% python3 -q
>>> import numpy as np
>>> np.set_printoptions(suppress=True, linewidth=200)
>>> rnd = lambda a: np.round(a, 1) + 0
>>> K = np.array([[0, 3, 0, 0], [0, 0, 0, 4], [0, 0, 0, 0], [0, 0, 0, 0]])
>>> # rows 2 and 3 are equal
>>> vec = np.array([3, -1, -2, -2])
>>> h1 = np.maximum(K @ vec, 0)
>>> np.maximum(K @ vec, 0) - np.maximum(-K @ vec, 0)
array([-3, -8,  0,  0])
>>> np.prod(np.diag(K)), rnd(np.linalg.det(K))
(np.int64(0), np.float64(0.0))
>>> K @ K
array([[ 0,  0,  0, 12],
       [ 0,  0,  0,  0],
       [ 0,  0,  0,  0],
       [ 0,  0,  0,  0]])
>>> rnd(np.linalg.pinv(K))
array([[0. , 0. , 0. , 0. ],
       [0.3, 0. , 0. , 0. ],
       [0. , 0. , 0. , 0. ],
       [0. , 0.2, 0. , 0. ]])
>>> rnd(np.linalg.svd(K, compute_uv=False))
array([4., 3., 0., 0.])
>>> M = np.loadtxt("out14.csv", delimiter=",")
>>> M
array([[  2.5,  18.7,  -6.5,  -5.4],
       [-15.7,   2.6, -20.2,   6.9],
       [  2.4,  12.4,  -8.6,  -4.4],
       [-10.7,  -3.5,  15.2,   0.2],
       [ -2.7,  -5.9,   7.5,  -4.9],
       [  5.5,   6.5, -21.4,  -1.4],
       [ -5.4,   1.3,  -4.6,  -3.7],
       [  5.5,  10. ,   1.8,  -1.3],
       [ -7.9,  20.6,  10.5,  -2.9],
       [ -2.4,  17.2,   1. ,  13.8],
       [-11.1,  -9.6, -11.9,  10.7],
       [-14.1,  11.3,   6. ,   8.6],
       [ -7. ,  -8.9,  -6.6,  -8.7],
       [  7.2,  -6.7,   6.1,   6.7],
       [ 12.7,  10. ,   6.5,   4.8],
       [ -5.8,   2.2,   4.3,   1. ],
       [  1.4,   5.6,   0.5, -10. ]])
>>> cov = np.cov(M, rowvar=False)
>>> np.argsort(-M.std(axis=0).round(6), kind="stable")
array([2, 1, 0, 3])
>>> rnd(np.corrcoef(M.T))
array([[ 1. ,  0.2,  0.1, -0.2],
       [ 0.2,  1. ,  0.1,  0. ],
       [ 0.1,  0.1,  1. ,  0. ],
       [-0.2,  0. ,  0. ,  1. ]])
>>> rnd(np.linalg.eigvalsh(cov)[::-1])
array([112.2,  95.7,  63.8,  40. ])
>>> cov.shape
(4, 4)
>>> rnd(cov)
array([[ 64.7,  17.3,   4.4, -11.8],
       [ 17.3,  93. ,   6.6,   0.8],
       [  4.4,   6.6, 106.3,  -0.4],
       [-11.8,   0.8,  -0.4,  47.7]])
>>> rnd(M.std(axis=0))
array([ 7.8,  9.4, 10. ,  6.7])
>>> r0, r1 = cov[3], cov[1]
>>> rnd(r0 @ r0)
np.float64(2418.3)
>>> pr = (r0 @ r1) / (r0 @ r0) * r0
>>> rnd(np.linalg.norm(r0 + r1) ** 2 + np.linalg.norm(r0 - r1) ** 2)
np.float64(22833.9)
>>> rnd(pr)
array([ 0.4,  0. ,  0. , -1.8])
>>> np.linalg.matrix_rank(np.outer(r0, r1))
np.int64(1)
>>> rnd(np.outer(r0, r1))
array([[ -204.8, -1100.6,   -78.4,    -9.8],
       [   14.3,    76.9,     5.5,     0.7],
       [   -7.7,   -41.3,    -2.9,    -0.4],
       [  826. ,  4439.6,   316.1,    39.4]])
>>> rnd((r1 - pr) @ r0)
np.float64(0.0)
>>> d = np.linalg.norm(M[:, None] - M[None], axis=-1)
>>> np.linalg.matrix_rank(d ** 2)
np.int64(6)
>>> Xs = (M - M.mean(axis=0)) / M.std(axis=0)
>>> rnd(Xs.std(axis=0))
array([1., 1., 1., 1.])
>>> np.argwhere(np.abs(Xs) > 2)
array([[5, 2]])
>>> beta = np.linalg.lstsq(np.delete(Xs, 0, axis=1), Xs[:, 0])[0]
>>> rnd(1 - np.var(Xs[:, 0] - np.delete(Xs, 0, axis=1) @ beta))
np.float64(0.1)
>>> Z = M[[16, 14]].astype(float)
>>> for _ in range(6):
...     lab = np.linalg.norm(M[:, None] - Z, axis=-1).argmin(axis=1)
...     Z = np.array([M[lab == j].mean(axis=0) for j in range(2)])
... 
>>> lab
array([0, 0, 0, 0, 0, 0, 0, 1, 0, 1, 0, 0, 0, 1, 1, 0, 0])
>>> np.abs(Z[1] - Z[0]).argmax()
np.int64(0)
>>> rnd(Z[1] - Z[0])
array([11. ,  3.5,  6.6,  7.1])
